$ ipython --no-banner

In [1]: import numpy as np

In [2]: import numpy.linalg as la

In [3]: np.set_printoptions(precision=3, suppress=True, linewidth=100, sign=" ")

In [4]: Y = np.array([[3, -1, -3], [0, 3, 0]])

In [5]: arr = Y.T @ Y

In [6]: print(arr)
[[ 9 -3 -9]
 [-3 10  3]
 [-9  3  9]]

In [7]: [round(float(x), 3) for x in la.svd(arr, compute_uv=False)[:3]]
Out[7]: [19.831, 8.169, 0.0]

In [8]: la.matrix_rank(arr, rtol=0.1)
Out[8]: np.int64(2)

In [9]: Y = np.array([[-1, 0], [1, -1]])

In [10]: cent = np.kron(Y, arr)

In [11]: cent
Out[11]: 
array([[ -9,   3,   9,   0,   0,   0],
       [  3, -10,  -3,   0,   0,   0],
       [  9,  -3,  -9,   0,   0,   0],
       [  9,  -3,  -9,  -9,   3,   9],
       [ -3,  10,   3,   3, -10,  -3],
       [ -9,   3,   9,   9,  -3,  -9]])

In [12]: np.round(la.norm(cent, 2), 3), round(la.norm(Y, 2) * la.norm(arr, 2), 3)
Out[12]: (np.float64(32.087), np.float64(32.087))

In [13]: round(float(la.eigvals(arr).sum().real), 3)
Out[13]: 28.0

In [14]: round(la.det(arr.T), 3)
Out[14]: np.float64(0.0)

In [15]: np.kron(np.eye(2, dtype=int), arr)
Out[15]: 
array([[ 9, -3, -9,  0,  0,  0],
       [-3, 10,  3,  0,  0,  0],
       [-9,  3,  9,  0,  0,  0],
       [ 0,  0,  0,  9, -3, -9],
       [ 0,  0,  0, -3, 10,  3],
       [ 0,  0,  0, -9,  3,  9]])

In [16]: np.einsum("ij,ji->", arr, arr)
Out[16]: np.int64(460)

In [17]: rank = la.matrix_rank(arr)

In [18]: rank
Out[18]: np.int64(2)

In [19]: N = la.svd(arr)[2][rank:].T

In [20]: [int(la.matrix_rank(arr[:, :j + 1])) for j in range(3)]
Out[20]: [1, 2, 2]

In [21]: print(np.allclose(arr @ N, 0))
True

In [22]: [int(la.matrix_rank(arr[:i])) for i in range(1, len(arr) + 1)]
Out[22]: [1, 2, 2]

In [23]: (arr - arr.T) / 2
Out[23]: 
array([[ 0.,  0.,  0.],
       [ 0.,  0.,  0.],
       [ 0.,  0.,  0.]])

In [24]: np.allclose(arr @ arr.T, arr.T @ arr)
Out[24]: True

In [25]: np.round(np.sort(np.abs(la.eigvals(arr))), 3) + 0
Out[25]: array([  0.   ,   8.169,  19.831])

In [26]: print(np.allclose(arr, arr.T))
True

In [27]: arr @ arr
Out[27]: 
array([[ 171,  -84, -171],
       [ -84,  118,   84],
       [-171,   84,  171]])

In [28]: print(la.matrix_power(arr, 3))
[[ 3330 -1866 -3330]
 [-1866  1684  1866]
 [-3330  1866  3330]]

In [29]: arr.inv()
AttributeError: 'numpy.ndarray' object has no attribute 'inv'


In [30]: r0 = np.array([1, 0, 0])

In [31]: v = np.array([4, 3])

In [32]: X = r0[:, None] + v[None, :]

In [33]: X
Out[33]: 
array([[ 5,  4],
       [ 4,  3],
       [ 4,  3]])

In [34]: # rows 1 and 2 are equal

In [35]: la.matrix_rank(X, rtol=0.1)
Out[35]: np.int64(1)

In [36]: la.cond(X) > 100
Out[36]: np.False_

In [37]: np.round(la.norm(X, 2) / la.norm(X), 3)
Out[37]: np.float64(1.0)

In [38]: [round(float(x), 3) for x in la.svd(X, compute_uv=False)[:3]]
Out[38]: [9.538, 0.148]

In [39]: print(round(np.log10(la.cond(X))))
2

In [40]: q, evecs = la.qr(X[:, :1])[0], la.qr(X[:, 1:])[0]

In [41]: s = la.svd(q.T @ evecs, compute_uv=False)

In [42]: print((s > 0.9).sum())
1

In [43]: s
Out[43]: array([ 0.999])

In [44]: np.degrees(np.arccos(s.clip(0, 1)))
Out[44]: array([ 1.841])

In [45]: print(round(la.norm(q @ q.T - evecs @ evecs.T, 2), 3))
0.032

In [46]: la.lstsq(arr[:-1].T, arr[-1])[2]
Out[46]: np.int32(2)

In [47]: print(np.abs(np.diag(la.qr(arr)[1])) > 1e-9)
[ True  True False]

In [48]: print(np.unique(arr.round(6), axis=0).shape)
(3, 3)

In [49]: arr @ la.pinv(arr) @ arr
Out[49]: 
array([[ 9., -3., -9.],
       [-3., 10.,  3.],
       [-9.,  3.,  9.]])

In [50]: x0 = np.array([-3, 0])

In [51]: target = X @ x0

In [52]: beta, lr = np.zeros(2), 1 / la.norm(X, 2) ** 2

In [53]: for i in range(20):
    ...:     beta -= lr * X.T @ (X @ beta - target)
    ...:     if i % 5 == 0: print(i, round(la.norm(X @ beta - target), 3))
    ...: 
0 0.272
5 0.271
10 0.271
15 0.271

In [54]: beta
Out[54]: array([-1.885, -1.444])

In [55]: np.round(la.cond(X), 3)
Out[55]: np.float64(64.331)

In [56]: feats = np.loadtxt("w.csv", delimiter=",")

In [57]: feats
Out[57]: 
array([[ -1.,   1.,  -1.,   0.],
       [  6.,  -1.,   2.,  -2.],
       [  2.,  -1.,   2.,   0.],
       [-13.,   5.,  -5.,   4.]])

In [58]: # null space of dimension 1

In [59]: la.cond(feats) > 100
Out[59]: np.True_

In [60]: Uu, s, VT = la.svd(feats)

In [61]: np.argmax(s[:-1] / (s[1:] + 1e-6)) + 1
Out[61]: np.int64(3)

In [62]: s.round(3) + 0
Out[62]: array([ 16.97 ,   1.757,   0.958,   0.   ])

In [63]: Y = Uu[:, :3] @ np.diag(s[:3]) @ VT[:3]

In [64]: round(la.norm(feats - Y) / la.norm(feats), 3)
Out[64]: np.float64(0.0)

In [65]: round(la.norm(feats - Y, 2), 3), round(float(s[3]), 3)
Out[65]: (np.float64(0.0), 0.0)

In [66]: Uu, s, VT = la.svd(feats)

In [67]: evecs = VT[:(s > 1e-8).sum()]

In [68]: rng = np.random.default_rng(58797)

In [69]: x0 = feats[0] + -3 * feats[3] + rng.integers(2) * np.eye(4)[1]

In [70]: print(x0)
[ 38. -13.  14. -12.]

In [71]: la.matrix_rank(np.vstack([feats, x0]))
Out[71]: np.int64(3)

In [72]: np.round(evecs.T @ evecs, 3) + 0
Out[72]: 
array([[ 0.833,  0.   ,  0.167, -0.333],
       [ 0.   ,  1.   ,  0.   ,  0.   ],
       [ 0.167,  0.   ,  0.833,  0.333],
       [-0.333,  0.   ,  0.333,  0.333]])

In [73]: np.allclose(evecs.T @ evecs @ x0, x0)
Out[73]: True

In [74]: print(round(la.norm(x0 - evecs.T @ evecs @ x0), 3))
0.0

In [75]: np.diag(evecs.T @ evecs)
Out[75]: array([ 0.833,  1.   ,  0.833,  0.333])

In [76]: print(np.allclose(feats[:-1].T @ la.lstsq(feats[:-1].T, feats[-1])[0], feats[-1]))
True

In [77]: proj = np.triu(np.array([[-9, 9, 3, -8], [-3, -2, 3, 8], [-7, 3, 6, 7], [-1, 8, -7, 9]]), 1) + np.eye(4)

In [78]: Y = proj @ feats @ la.inv(proj)

In [79]: round(float(la.det(Y)), 3)
Out[79]: 0.0

In [80]: print(np.trace(Y), np.trace(feats))
4.0 4.0

In [81]: np.round(np.poly(Y), 3) + 0
Out[81]: array([ 1., -4.,  5., -2.,  0.])

In [82]: la.matrix_rank(Y)
Out[82]: np.int64(3)

In [83]: proj @ feats - feats @ proj
Out[83]: 
array([[ 164.,  -43.,   64.,  -59.],
       [ -98.,  -17.,  -49.,   74.],
       [ -91.,   17.,  -38.,   38.],
       [   0.,  117.,   24., -109.]])

In [84]: M = np.load("out17.npy")

In [85]: print(M)
[[-0.5 -0.9 -1.1]
 [-0.8 -0.8 -0.7]
 [-0.7  1.1 -1.3]
 [ 1.7  0.1  0.8]
 [-0.7 -0.8 -0.8]
 [ 0.3 -1.2  0.3]
 [ 7.   9.   7. ]
 [ 1.8 -0.3  3. ]
 [-1.7 -0.4 -1.5]
 [-1.8  0.5  1.5]
 [-0.5  1.8  0.5]]

In [86]: # row 6 dominates

In [87]: x0 = np.array([-1, 0, 0])

In [88]: target = M @ x0

In [89]: print(target)
[ 0.5  0.8  0.7 -1.7  0.7 -0.3 -7.  -1.8  1.7  1.8  0.5]

In [90]: np.round(la.solve(M.T @ M, M.T @ target), 3) + 0
Out[90]: array([-1.,  0.,  0.])

In [91]: target = target + 0.05 * rng.normal(size=11)

In [92]: print(target)
[ 0.495  0.702  0.656 -1.721  0.717 -0.429 -7.011 -1.818  1.697  1.723  0.479]

In [93]: beta, *_ = la.lstsq(M, target)

In [94]: print(round(float(la.norm(target - M @ beta)), 3))
0.176

In [95]: Ac = (M - M.mean(axis=0)) / M.std(axis=0)

In [96]: print(Ac.std(axis=0))
[ 1.  1.  1.]

In [97]: np.argwhere(np.abs(Ac) > 2)
Out[97]: 
array([[ 6,  0],
       [ 6,  1],
       [ 6,  2]])

In [98]: beta = la.lstsq(np.delete(Ac, 2, axis=1), Ac[:, 2])[0]

In [99]: np.round(1 - np.var(Ac[:, 2] - np.delete(Ac, 2, axis=1) @ beta), 3)
Out[99]: np.float64(0.816)

In [100]: np.abs(beta).argmax()
Out[100]: np.int64(0)

In [101]: Y = np.array([[0, -1], [-3, -1], [0, -1]])

In [102]: np.einsum("ij->j", M)
Out[102]: array([ 4.1,  8.1,  7.7])

In [103]: Y.T @ M.T
Out[103]: 
array([[  2.7,   2.4,  -3.3,  -0.3,   2.4,   3.6, -27. ,   0.9,   1.2,  -1.5,  -5.4],
       [  2.5,   2.3,   0.9,  -2.6,   2.3,   0.6, -23. ,  -4.5,   3.6,  -0.2,  -1.8]])

In [104]: np.einsum("ij,ij->", M, Y)
ValueError: operands could not be broadcast together with remapped shapes [original->remapped]: (11,3)->(11,3) (3,2)->(3,2) 


In [105]: la.matrix_rank(np.vstack([M, Y.T]))
Out[105]: np.int64(3)

In [106]: d = la.norm(M[:, None] - M[None], axis=-1)

In [107]: np.flatnonzero(d[4] < d.mean() / 2)
Out[107]: array([ 0,  1,  2,  4,  5,  8])

In [108]: la.norm(M, axis=1)
Out[108]: 
array([  1.507,   1.33 ,   1.841,   1.881,   1.33 ,   1.273,  13.379,   3.511,   2.302,   2.396,
         1.934])

In [109]: np.unravel_index(d.round(6).argmax(), d.shape)
Out[109]: (np.int64(6), np.int64(8))

In [110]: d[4]
Out[110]: 
array([  0.374,   0.141,   1.965,   3.022,   0.   ,   1.539,  14.703,   4.576,   1.285,   2.862,
         2.914])

In [111]: print(d.mean(axis=1).argmax())
6

In [112]: print(d.shape)
(11, 11)

In [113]: mat = np.loadtxt("run13.csv", delimiter=",")

In [114]: mat
Out[114]: 
array([[ 0.353, -2.013,  9.789],
       [-7.938,  1.158,  5.971],
       [-0.415,  2.03 , -9.783],
       [-9.174,  3.158, -2.423],
       [ 9.184, -3.154,  2.388],
       [ 2.96 , -2.657,  9.175],
       [ 7.378, -3.308,  5.884],
       [ 9.517, -2.416, -1.895],
       [ 5.308,  0.1  , -8.475],
       [-5.397,  3.106, -7.825],
       [-3.294,  2.728, -9.039],
       [-1.086,  2.209, -9.692],
       [ 8.213, -3.31 ,  4.646],
       [ 7.459, -0.895, -6.6  ],
       [ 7.647, -3.316,  5.525],
       [-6.607,  0.472,  7.491],
       [ 5.596, -3.135,  7.672]])

In [115]: # rows and columns are dependent

In [116]: rank = la.matrix_rank(mat)

In [117]: print(rank)
2

In [118]: N = la.svd(mat)[2][rank:].T

In [119]: N @ N.T
Out[119]: 
array([[ 0.076,  0.26 ,  0.051],
       [ 0.26 ,  0.89 ,  0.174],
       [ 0.051,  0.174,  0.034]])

In [120]: [int(la.matrix_rank(mat[:i])) for i in range(1, len(mat) + 1)]
Out[120]: [1, 2, 2, 2, 2, 2, 2, 2, 2, 2, 2, 2, 2, 2, 2, 2, 2]

In [121]: N.shape
Out[121]: (3, 1)

In [122]: np.allclose(mat @ N, 0)
Out[122]: True

In [123]: print(la.matrix_rank(mat.T @ mat), la.matrix_rank(mat @ mat.T))
2 2

In [124]: N[:, 0] / N[np.abs(N[:, 0]).round(6).argmax(), 0]
Out[124]: array([ 0.293,  1.   ,  0.195])

In [125]: [int(la.matrix_rank(mat[:, :j + 1])) for j in range(3)]
Out[125]: [1, 2, 2]

In [126]: Uu, s, VT = la.svd(mat)

In [127]: evecs = VT[:(s > 1e-8).sum()]

In [128]: x0 = mat[1] + -2 * mat[6] + rng.integers(2) * np.eye(3)[1]

In [129]: x0
Out[129]: array([-22.694,   8.773,  -5.797])

In [130]: print(la.matrix_rank(np.vstack([mat, x0])))
3

In [131]: np.diag(evecs.T @ evecs)
Out[131]: array([ 0.924,  0.11 ,  0.966])

In [132]: cent = np.array([[0, 0, 0], [2, 0, 2], [3, 1, -2]])

In [133]: W0 = np.repeat(cent, 23 // 3, axis=0)

In [134]: W0 = W0 + 0.02 * rng.normal(size=W0.shape)

In [135]: W0.round(3) + 0
Out[135]: 
array([[-0.006,  0.   , -0.019],
       [-0.002, -0.01 ,  0.003],
       [-0.019, -0.016, -0.019],
       [-0.009,  0.016, -0.005],
       [ 0.009,  0.006, -0.011],
       [-0.011,  0.047, -0.008],
       [ 0.004, -0.018,  0.014],
       [ 1.961,  0.024,  2.011],
       [ 2.011, -0.029,  1.974],
       [ 1.987,  0.017,  1.972],
       [ 1.959, -0.007,  1.998],
       [ 1.987, -0.009,  2.015],
       [ 2.017,  0.019,  1.989],
       [ 1.989, -0.02 ,  2.012],
       [ 2.984,  1.002, -2.005],
       [ 3.009,  0.976, -1.99 ],
       [ 2.991,  1.029, -1.991],
       [ 2.97 ,  0.996, -1.982],
       [ 2.997,  0.991, -2.023],
       [ 3.018,  0.986, -1.972],
       [ 2.979,  0.987, -1.968]])

In [136]: Uu, s, VT = la.svd(W0)

In [137]: np.argmax(s[:-1] / (s[1:] + 1e-6)) + 1
Out[137]: np.int64(2)

In [138]: Y = Uu[:, :2] @ np.diag(s[:2]) @ VT[:2]

In [139]: round(np.abs(W0 - Y).max(), 3)
Out[139]: np.float64(0.044)

In [140]: print(la.matrix_rank(Y))
2
